% python3 -q
>>> import numpy as np
>>> np.set_printoptions(precision=1, suppress=True, linewidth=120, floatmode="fixed")
>>> feats = np.loadtxt("layer8.csv", delimiter=",")
>>> print(feats)
[[ 3.0  0.0 -1.0  1.0  1.0 -2.0 -1.0 -2.0 -3.0  3.0]
 [-2.0  2.0  3.0  3.0  3.0 -1.0  2.0 -2.0  1.0  2.0]
 [-2.0 -2.0  3.0 -3.0  3.0 -1.0 -3.0 -3.0  0.0  1.0]
 [ 1.0  0.0 -3.0 -1.0  1.0 -1.0  1.0 -2.0  3.0 -2.0]
 [ 2.0  0.0  3.0 -1.0 -1.0  3.0  2.0 -3.0 -2.0  3.0]
 [ 2.0  0.0  3.0 -1.0 -1.0  3.0  2.0 -3.0 -2.0  3.0]
 [ 1.0  2.0 -1.0  2.0  0.0  3.0  2.0  2.0  1.0 -1.0]
 [-3.0  0.0  1.0  3.0 -1.0 -2.0 -2.0  2.0 -2.0 -2.0]
 [-1.0  3.0 -3.0 -3.0  2.0  2.0 -2.0 -3.0  3.0 -2.0]
 [ 1.0  0.0 -1.0 -1.0 -2.0 -3.0  2.0  3.0 -3.0  3.0]]
>>> # row 5 repeats row 4
>>> print(np.linalg.matrix_rank(feats, rtol=0.1))
8
>>> print(np.round(np.linalg.norm(feats, 2) / np.linalg.norm(feats), 1))
0.5
>>> rng = np.random.default_rng(93078)
>>> idx = rng.permutation(10)
>>> print(idx)
[8 9 0 5 1 6 7 2 3 4]
>>> A2 = feats[idx][:, idx]
>>> print(np.round(np.linalg.det(A2), 1), np.round(np.linalg.det(feats[idx]), 1))
-0.0 0.0
>>> print(np.trace(A2))
19.0
>>> A2 = feats / np.sqrt((feats ** 2).mean(axis=1, keepdims=True))
>>> print(np.linalg.matrix_rank(feats - feats.mean(axis=1, keepdims=True)))
9
>>> E = np.arange(24).reshape(8, 3) + -1
>>> print(E)
[[-1  0  1]
 [ 2  3  4]
 [ 5  6  7]
 [ 8  9 10]
 [11 12 13]
 [14 15 16]
 [17 18 19]
 [20 21 22]]
>>> theta = np.radians(30)
>>> r_ = np.eye(3)
>>> r_[1, 1] = r_[2, 2] = np.cos(theta)
>>> r_[1, 2], r_[2, 1] = -np.sin(theta), np.sin(theta)
>>> print(r_)
[[ 1.0  0.0  0.0]
 [ 0.0  0.9 -0.5]
 [ 0.0  0.5  0.9]]
>>> A2 = E @ r_.T
>>> print(A2)
[[-1.0 -0.5  0.9]
 [ 2.0  0.6  5.0]
 [ 5.0  1.7  9.1]
 [ 8.0  2.8 13.2]
 [11.0  3.9 17.3]
 [14.0  5.0 21.4]
 [17.0  6.1 25.5]
 [20.0  7.2 29.6]]
>>> print(round(float(np.linalg.det(r_)), 1), round(np.trace(r_), 1))
1.0 2.7
>>> print(np.allclose(E @ E.T, A2 @ A2.T))
True
>>> print(np.round(np.linalg.svd(E, compute_uv=False), 1) + 0, np.round(np.linalg.svd(A2, compute_uv=False), 1) + 0)
[61.6  2.2  0.0] [61.6  2.2  0.0]
>>> print([round(float(x), 1) for x in np.linalg.svd(E, compute_uv=False)[:3]])
[61.6, 2.2, 0.0]
>>> print(np.linalg.cond(E) > 100)
True
>>> print(np.round(np.linalg.norm(E, 1), 1), round(float(np.linalg.norm(E, np.inf)), 1))
92.0 63.0
>>> print(round(np.linalg.norm(E, 2), 1))
61.6
>>> print(E[3] @ E[1])
83
>>> print(round(np.linalg.norm(E[3] - E[1]), 1))
10.4
>>> print(round(float(np.linalg.norm(E, "nuc")), 1))
63.8
>>> print(round(float(np.linalg.norm(E[3], 1)), 1), round(np.linalg.norm(E[3], np.inf), 1))
27.0 10.0
>>> left, sigma, Vh = np.linalg.svd(E)
>>> evecs = Vh[:(sigma > 1e-8).sum()]
>>> x0 = E[5] + 4 * E[7] + rng.integers(2) * np.eye(3)[0]
>>> print(x0)
[ 95.0  99.0 104.0]
>>> print(evecs.T @ evecs)
[[ 0.8  0.3 -0.2]
 [ 0.3  0.3  0.3]
 [-0.2  0.3  0.8]]
>>> print(np.linalg.matrix_rank(np.vstack([E, x0])))
3
>>> left, sigma, Vh = np.linalg.svd(E)
>>> print(sigma.round(1) + 0)
[61.6  2.2  0.0]
>>> print(np.argmax(sigma[:-1] / (sigma[1:] + 1e-6)) + 1)
2
>>> A2 = left[:, :2] @ np.diag(sigma[:2]) @ Vh[:2]
>>> print(round(float(np.linalg.norm(E - A2, 2)), 1), np.round(sigma[2], 1))
0.0 0.0
>>> print(np.linalg.matrix_rank(E, rtol=0.05))
1
>>> mat = np.loadtxt("a.csv", delimiter=",")
>>> print(mat)
[[0.0 0.0 0.0 6.0 5.0 9.0 5.0]
 [0.0 0.0 0.0 2.0 2.0 7.0 6.0]
 [0.0 0.0 0.0 2.0 6.0 0.0 3.0]
 [6.0 2.0 2.0 0.0 0.0 0.0 0.0]
 [5.0 2.0 6.0 0.0 0.0 0.0 0.0]
 [9.0 7.0 0.0 0.0 0.0 0.0 0.0]
 [5.0 6.0 3.0 0.0 0.0 0.0 0.0]]
>>> x0 = np.array([-2, -1, 0, 1, -1, 2, 1])
>>> h1 = np.maximum(mat @ x0, 0)
>>> print(mat.T @ h1)
[  0.0   0.0   0.0 184.0 160.0 356.0 240.0]
>>> print(mat * (h1 > 1e-9)[:, None])
[[0.0 0.0 0.0 6.0 5.0 9.0 5.0]
 [0.0 0.0 0.0 2.0 2.0 7.0 6.0]
 [0.0 0.0 0.0 0.0 0.0 0.0 0.0]
 [0.0 0.0 0.0 0.0 0.0 0.0 0.0]
 [0.0 0.0 0.0 0.0 0.0 0.0 0.0]
 [0.0 0.0 0.0 0.0 0.0 0.0 0.0]
 [0.0 0.0 0.0 0.0 0.0 0.0 0.0]]
>>> A2 = mat / np.sqrt((mat ** 2).mean(axis=1, keepdims=True))
>>> print(np.linalg.matrix_rank(mat - mat.mean(axis=1, keepdims=True)))
6
>>> print(A2[6])
[1.6 1.9 0.9 0.0 0.0 0.0 0.0]
>>> T = np.stack([mat, 2 * mat, mat[::-1]])
>>> print(T.shape)
(3, 7, 7)
>>> print(np.linalg.norm(T, axis=(1, 2)))
[24.9 49.7 24.9]
>>> print(T.sum(axis=0))
[[ 5.0  6.0  3.0 18.0 15.0 27.0 15.0]
 [ 9.0  7.0  0.0  6.0  6.0 21.0 18.0]
 [ 5.0  2.0  6.0  6.0 18.0  0.0  9.0]
 [24.0  8.0  8.0  0.0  0.0  0.0  0.0]
 [15.0  6.0 18.0  2.0  6.0  0.0  3.0]
 [27.0 21.0  0.0  2.0  2.0  7.0  6.0]
 [15.0 18.0  9.0  6.0  5.0  9.0  5.0]]
>>> left, sigma, Vh = np.linalg.svd(mat)
>>> evecs = Vh[:(sigma > 1e-8).sum()]
>>> x0 = mat[4] + 2 * mat[2] + rng.integers(2) * np.eye(7)[4]
>>> print(x0)
[ 5.0  2.0  6.0  4.0 13.0  0.0  6.0]
>>> print(np.allclose(evecs.T @ evecs @ x0, x0))
False
>>> print(np.round(evecs.T @ evecs, 1) + 0)
[[ 1.0  0.0  0.0  0.0  0.0  0.0  0.0]
 [ 0.0  1.0  0.0  0.0  0.0  0.0  0.0]
 [ 0.0  0.0  1.0  0.0  0.0  0.0  0.0]
 [ 0.0  0.0  0.0  0.6  0.3  0.3 -0.3]
 [ 0.0  0.0  0.0  0.3  0.8 -0.2  0.2]
 [ 0.0  0.0  0.0  0.3 -0.2  0.8  0.2]
 [ 0.0  0.0  0.0 -0.3  0.2  0.2  0.8]]
>>> print(np.diag(evecs.T @ evecs))
[1.0 1.0 1.0 0.6 0.8 0.8 0.8]
>>> print(np.linalg.matrix_rank(np.vstack([mat, x0])))
7
>>> data = np.array([[1, 0, 2, 0, 1], [0, 1, 2, 1, 2], [2, 2, 1, 2, 2], [2, 1, 2, 2, 1]])
>>> data[1] = data[3]
>>> print(data)
[[1 0 2 0 1]
 [2 1 2 2 1]
 [2 2 1 2 2]
 [2 1 2 2 1]]
>>> # rows 1 and 3 are equal
>>> x0 = np.array([1, 0, -1, 2, 0])
>>> h1 = np.maximum(data @ x0, 0)
>>> print(h1)
[0 4 5 4]
>>> print(np.flatnonzero(h1 > 1e-9))
[1 2 3]
>>> print(np.maximum(data @ (3 * x0), 0))
[ 0 12 15 12]
>>> print(data.T @ h1)
[26 18 21 26 18]
>>> T = np.stack([data, -3 * data, data[::-1]])
>>> print((T @ data.T).shape)
(3, 4, 4)
>>> left, sigma, Vh = np.linalg.svd(data)
>>> print(sigma.round(1) + 0)
[6.8 1.9 1.1 0.0]
>>> A2 = left[:, :3] @ np.diag(sigma[:3]) @ Vh[:3]
>>> print(round(np.abs(data - A2).max(), 1))
0.0
>>> print(round(np.linalg.norm(data - A2, 2), 1), round(sigma[3], 1))
0.0 0.0
>>> rk = np.linalg.matrix_rank(data)
>>> print(rk)
3
>>> null = np.linalg.svd(data)[2][rk:].T
>>> print(np.linalg.matrix_rank(data.T @ data), np.linalg.matrix_rank(data @ data.T))
3 3
>>> print(null.shape)
(5, 2)
>>> print([int(np.linalg.matrix_rank(data[:, :j + 1])) for j in range(5)])
[1, 2, 3, 3, 3]
>>> print([int(np.linalg.matrix_rank(np.delete(data, i, axis=0))) for i in range(4)])
[2, 3, 2, 3]
